$ python3 -q
>>> import numpy as np
>>> np.set_printoptions(precision=4, suppress=True, linewidth=100, sign=" ")
>>> tidy = lambda a: np.round(a, 4) + 0
>>> f = np.array([-5, -2, 0, -2, -4, 2, 4])
>>> rng = np.random.default_rng(77)
>>> M = np.outer(rng.normal(size=17), f) + 0.05 * rng.normal(size=(17, 7))
>>> tidy(M)
array([[ -2.1703,  -0.8587,   0.0365,  -0.9658,  -1.7711,   0.8508,   1.6338],
       [  2.8187,   1.1396,  -0.0333,   1.1282,   2.2854,  -1.0752,  -2.2044],
       [-13.292 ,  -5.3503,   0.0445,  -5.2834, -10.6054,   5.2635,  10.6501],
       [  8.0863,   3.1279,   0.0509,   3.2134,   6.397 ,  -3.2959,  -6.4513],
       [ -3.3116,  -1.3422,  -0.0602,  -1.3832,  -2.6116,   1.3258,   2.6611],
       [  0.7486,   0.3227,   0.0868,   0.2833,   0.5607,  -0.3348,  -0.5612],
       [  1.7858,   0.671 ,  -0.0016,   0.7081,   1.6012,  -0.7345,  -1.3557],
       [ -5.3115,  -2.1373,   0.0204,  -2.1148,  -4.267 ,   2.1202,   4.2467],
       [  9.0703,   3.6498,  -0.0059,   3.684 ,   7.3407,  -3.6386,  -7.2866],
       [  4.9894,   1.9658,   0.0105,   1.9501,   3.9454,  -1.9046,  -3.8939],
       [  0.5162,   0.1858,  -0.0204,   0.2132,   0.4917,  -0.3348,  -0.3922],
       [ -8.7638,  -3.4307,  -0.063 ,  -3.4928,  -6.9218,   3.4843,   7.0235],
       [ -0.3197,  -0.204 ,  -0.0487,  -0.2365,  -0.4314,   0.1645,   0.2762],
       [ -4.611 ,  -1.8238,   0.0804,  -1.7782,  -3.6474,   1.7472,   3.6228],
       [  9.3266,   3.7058,   0.0558,   3.7413,   7.4335,  -3.7271,  -7.4379],
       [  6.258 ,   2.4234,  -0.007 ,   2.4629,   4.855 ,  -2.5117,  -5.036 ],
       [ -4.8426,  -1.9493,   0.0139,  -1.9267,  -3.9593,   1.9377,   3.8997]])
>>> B = np.c_[M[:, :1] @ np.array([[-4]]), np.array([1, 2, 4, 2, 1, 1, 5, 0, 3, 0, 1, 0, 5, 4, 3, 1, 2])]
>>> tidy(B)
array([[  8.681 ,   1.    ],
       [-11.2746,   2.    ],
       [ 53.1681,   4.    ],
       [-32.3453,   2.    ],
       [ 13.2465,   1.    ],
       [ -2.9943,   1.    ],
       [ -7.143 ,   5.    ],
       [ 21.2459,   0.    ],
       [-36.2813,   3.    ],
       [-19.9575,   0.    ],
       [ -2.0647,   1.    ],
       [ 35.0553,   0.    ],
       [  1.2788,   5.    ],
       [ 18.4441,   4.    ],
       [-37.3065,   3.    ],
       [-25.0321,   1.    ],
       [ 19.3703,   2.    ]])
>>> tidy(np.linalg.norm(B - M @ np.linalg.lstsq(M, B)[0], axis=0))
array([ 0.    ,  8.4685])
>>> np.linalg.matrix_rank(B)
np.int64(2)
>>> tidy(np.linalg.norm(np.linalg.qr(M)[0].T @ B, axis=0) ** 2 / ((B ** 2).sum(axis=0) + 1e-12))
array([ 1.    ,  0.3871])
>>> np.count_nonzero(B)
np.int64(31)
>>> np.linalg.rank(B)
Traceback (most recent call last):
  File "<python-input-13>", line 1, in <module>
    np.linalg.rank(B)
    ^^^^^^^^^^^^^^
AttributeError: module 'numpy.linalg' has no attribute 'rank'
>>> tidy(np.linalg.svd(B, compute_uv=False))
array([ 102.2038,   10.8148])
>>> print(B.shape)
(17, 2)
>>> tidy(B.sum(axis=0))
array([-3.9094, 35.    ])
>>> tidy(B.mean(axis=0))
array([-0.23  ,  2.0588])
>>> tidy(np.linalg.norm(B))
np.float64(102.7744)
